$ python3 -q
>>> import numpy as np
>>> import numpy.linalg as la
>>> np.set_printoptions(precision=2, suppress=True, linewidth=100)
>>> A = np.load("arr.npy")
>>> print(A)
[[ 2.  2.  1.  1.  2.  1.  1.  0.]
 [ 0.  1.  2.  0.  1.  1.  2.  0.]
 [ 0.  0.  1. -9. -5.  5. -6.  8.]
 [ 0.  0. -8.  2.  0.  3. -4. -7.]
 [ 0.  0.  4. -3.  1.  1. -7.  0.]
 [ 0.  0.  9.  5. -1. -7. -8.  9.]
 [ 0.  0.  9.  6. -4. -1.  3.  5.]
 [ 0.  0. -1.  1. -4. -6. -6.  5.]]
>>> C2 = A.T @ A
>>> print(np.trace(C2), (A ** 2).sum())
1061.0 1061.0
>>> print(C2)
[[   4.    4.    2.    2.    4.    2.    2.    0.]
 [   4.    5.    4.    2.    5.    3.    4.    0.]
 [   2.    4.  249.   62.  -38.  -78.  -36.  185.]
 [   2.    2.   62.  157.   11.  -88.   40.   -6.]
 [   4.    5.  -38.   11.   64.   14.   47.  -89.]
 [   2.    3.  -78.  -88.   14.  123.   43.  -79.]
 [   2.    4.  -36.   40.   47.   43.  215. -107.]
 [   0.    0.  185.   -6.  -89.  -79. -107.  244.]]
>>> print(np.diag(C2))
[  4.   5. 249. 157.  64. 123. 215. 244.]
>>> q, r_ = la.qr(A)
>>> print(np.trace(q @ q.T))
8.0
>>> print(np.allclose(r_.T @ r_, A.T @ A))
True
>>> print(q.shape, r_.shape)
(8, 8) (8, 8)
>>> theta = np.radians(30)
>>> r_ = np.eye(8)
>>> r_[5, 5] = r_[4, 4] = np.cos(theta)
>>> r_[5, 4], r_[4, 5] = -np.sin(theta), np.sin(theta)
>>> print(r_)
[[ 1.    0.    0.    0.    0.    0.    0.    0.  ]
 [ 0.    1.    0.    0.    0.    0.    0.    0.  ]
 [ 0.    0.    1.    0.    0.    0.    0.    0.  ]
 [ 0.    0.    0.    1.    0.    0.    0.    0.  ]
 [ 0.    0.    0.    0.    0.87  0.5   0.    0.  ]
 [ 0.    0.    0.    0.   -0.5   0.87  0.    0.  ]
 [ 0.    0.    0.    0.    0.    0.    1.    0.  ]
 [ 0.    0.    0.    0.    0.    0.    0.    1.  ]]
>>> out = A @ r_.T
>>> print(np.abs(out - A).max(axis=0))
[0.   0.   0.   0.   3.37 2.8  0.   0.  ]
>>> print(np.allclose(la.norm(A, axis=1), la.norm(out, axis=1)))
True
>>> print((A + A.T) / 2)
[[ 2.   1.   0.5  0.5  1.   0.5  0.5  0. ]
 [ 1.   1.   1.   0.   0.5  0.5  1.   0. ]
 [ 0.5  1.   1.  -8.5 -0.5  7.   1.5  3.5]
 [ 0.5  0.  -8.5  2.  -1.5  4.   1.  -3. ]
 [ 1.   0.5 -0.5 -1.5  1.   0.  -5.5 -2. ]
 [ 0.5  0.5  7.   4.   0.  -7.  -4.5  1.5]
 [ 0.5  1.   1.5  1.  -5.5 -4.5  3.  -0.5]
 [ 0.   0.   3.5 -3.  -2.   1.5 -0.5  5. ]]
>>> print(round(la.det(A), 2))
776216.0
>>> print(round(float(np.abs(la.eigvals(A)).max()), 2))
11.43
>>> assert A == A.T
Traceback (most recent call last):
  File "<python-input-24>", line 1, in <module>
    assert A == A.T
           ^^^^^^^^
ValueError: The truth value of an array with more than one element is ambiguous. Use a.any() or a.all()
>>> print(la.matrix_power(A, 2))
[[   4.    6.   25.    0.   -2.    6.  -23.   15.]
 [   0.    1.   35.   -4.  -17.    3.  -19.   35.]
 [   0.    0.   36.  -15.  -23. -104.  -41.  126.]
 [   0.    0.  -26.   60.   81.   -9.   46. -106.]
 [   0.    0.  -22.  -82.    8.   12.  -48.   27.]
 [   0.    0. -179. -142.  -43.   62.  -89.  -21.]
 [   0.    0.  -42.  -39.  -80.   33.  -63.   61.]
 [   0.    0. -138.  -38.   11.   12.   30.  -74.]]
